% python3 -q
>>> import numpy as np
>>> from numpy import linalg as LA
>>> np.set_printoptions(suppress=True, linewidth=160)
>>> data = np.load("layer2.npy")
>>> print(data)
[[ 67   4   4   5   5   8   0   6   7   1]
 [  6   0   9   9   3   9   2   0   8   2]
 [  5   9 -12   9   0   1   9   0   3   6]
 [  7   3   0 -13   7   3   0   1   5   1]
 [  7   5   9   0 -40   5   8   4   0   4]
 [  7   4   3   2   9 -73   7   2   6   9]
 [  8   5   6   6   6   6  60   9   1   8]
 [  8   4   9   9   7   2   6   9   8   4]
 [  8   8   3   7   9   8   7   7 -59   3]
 [  7   6   6   2   2   5   3   1   2 -92]]
>>> other = LA.inv(data)
>>> print(np.round(LA.slogdet(data)[0], 2))
1.0
>>> print(round(float(LA.cond(data)), 2))
22.46
>>> print(round(LA.det(data) * LA.det(other), 2))
1.0
>>> print(other.round(2) + 0)
[[ 0.02  0.    0.    0.    0.    0.    0.   -0.01  0.    0.  ]
 [-0.02  0.07  0.06  0.09  0.02  0.01 -0.02  0.    0.02  0.01]
 [-0.01  0.08 -0.02  0.03  0.01  0.01  0.   -0.01  0.01  0.  ]
 [ 0.    0.02  0.02 -0.05 -0.01  0.    0.    0.01  0.    0.  ]
 [ 0.    0.01  0.    0.01 -0.02  0.    0.    0.    0.    0.  ]
 [ 0.    0.01  0.    0.01  0.   -0.01  0.    0.    0.    0.  ]
 [ 0.    0.    0.    0.    0.    0.    0.02 -0.02  0.    0.  ]
 [ 0.01 -0.15 -0.03 -0.04  0.   -0.02  0.    0.12 -0.01  0.  ]
 [ 0.    0.    0.01  0.01  0.    0.    0.    0.01 -0.01  0.  ]
 [ 0.    0.01  0.    0.01  0.    0.    0.    0.    0.   -0.01]]
>>> print((np.abs(other) > 1e-9).astype(int))
[[1 1 1 1 1 1 1 1 1 1]
 [1 1 1 1 1 1 1 1 1 1]
 [1 1 1 1 1 1 1 1 1 1]
 [1 1 1 1 1 1 1 1 1 1]
 [1 1 1 1 1 1 1 1 1 1]
 [1 1 1 1 1 1 1 1 1 1]
 [1 1 1 1 1 1 1 1 1 1]
 [1 1 1 1 1 1 1 1 1 1]
 [1 1 1 1 1 1 1 1 1 1]
 [1 1 1 1 1 1 1 1 1 1]]
>>> E = np.loadtxt("case16.csv", delimiter=",")
>>> print(E)
[[  5.9    8.72  -9.36  -0.1 ]
 [  6.42   0.58   6.65   3.09]
 [  5.51   0.6    5.8    1.97]
 [ -8.62  -8.4  -11.81   4.79]
 [  5.63   2.93   1.11   1.64]
 [ -6.98  -7.96  -9.08   5.03]
 [ -2.27   2.25 -15.3    0.51]
 [  2.54  -1.07   1.23   2.83]
 [ 15.82  12.48   5.96   0.23]
 [  2.66  -3.23   4.13   4.71]
 [ -7.86  -3.43 -17.7    1.87]
 [  7.9   13.64 -13.6   -1.82]
 [ 11.21  -3.42  23.25   6.58]
 [  2.42   0.14  -0.76   1.99]
 [  7.45   2.15   4.9    3.62]
 [  3.16 -10.17  18.17   7.24]
 [ 11.12   1.66  14.87   3.76]
 [ 20.55  12.13  18.08   0.49]
 [ -1.35  -0.22  -8.7    1.59]
 [ 16.79   1.79  26.84   5.1 ]
 [-15.54 -25.17   3.84   9.54]
 [ -2.73  -9.41   4.77   5.  ]
 [ 11.27  16.9  -10.87  -3.37]
 [ -9.86 -16.7    1.13   7.27]
 [  8.39  -1.2   14.39   4.05]
 [  4.26  -0.66   2.29   4.6 ]
 [ -9.72 -13.67  -3.76   5.92]
 [ 12.2    3.    16.16   2.41]]
>>> print((data + data.T) / 2)
[[ 67.    5.    4.5   6.    6.    7.5   4.    7.    7.5   4. ]
 [  5.    0.    9.    6.    4.    6.5   3.5   2.    8.    4. ]
 [  4.5   9.  -12.    4.5   4.5   2.    7.5   4.5   3.    6. ]
 [  6.    6.    4.5 -13.    3.5   2.5   3.    5.    6.    1.5]
 [  6.    4.    4.5   3.5 -40.    7.    7.    5.5   4.5   3. ]
 [  7.5   6.5   2.    2.5   7.  -73.    6.5   2.    7.    7. ]
 [  4.    3.5   7.5   3.    7.    6.5  60.    7.5   4.    5.5]
 [  7.    2.    4.5   5.    5.5   2.    7.5   9.    7.5   2.5]
 [  7.5   8.    3.    6.    4.5   7.    4.    7.5 -59.    2.5]
 [  4.    4.    6.    1.5   3.    7.    5.5   2.5   2.5 -92. ]]
>>> print(LA.matrix_power(data, 2))
[[ 4770   462   406   463   361   105   228   547   223   149]
 [  688   269    18    84   142  -472   350   151  -298    18]
 [  537    48   347   -30   217   171   496   149   -34  -502]
 [  521    86   157   283  -246   -93   127   108  -259   -18]
 [  423     9  -272   263  1779  -379   322     4   194  -332]
 [  257   -41    22    46  -828  5614    97    66  -651 -1332]
 [ 1338   550   569   537   359   151  3839   726   269   -79]
 [  943   337   194   225    32   163   641   284  -214  -135]
 [  428  -234   119  -238  -609  -780   229  -177  3762  -212]
 [    2  -399  -476   -16  -109  -657    41    20  -136  8608]]
>>> print(np.allclose(data, data.T))
False
>>> print(data @ data)
[[ 4770   462   406   463   361   105   228   547   223   149]
 [  688   269    18    84   142  -472   350   151  -298    18]
 [  537    48   347   -30   217   171   496   149   -34  -502]
 [  521    86   157   283  -246   -93   127   108  -259   -18]
 [  423     9  -272   263  1779  -379   322     4   194  -332]
 [  257   -41    22    46  -828  5614    97    66  -651 -1332]
 [ 1338   550   569   537   359   151  3839   726   269   -79]
 [  943   337   194   225    32   163   641   284  -214  -135]
 [  428  -234   119  -238  -609  -780   229  -177  3762  -212]
 [    2  -399  -476   -16  -109  -657    41    20  -136  8608]]
>>> print(np.allclose(data @ data.T, data.T @ data))
False
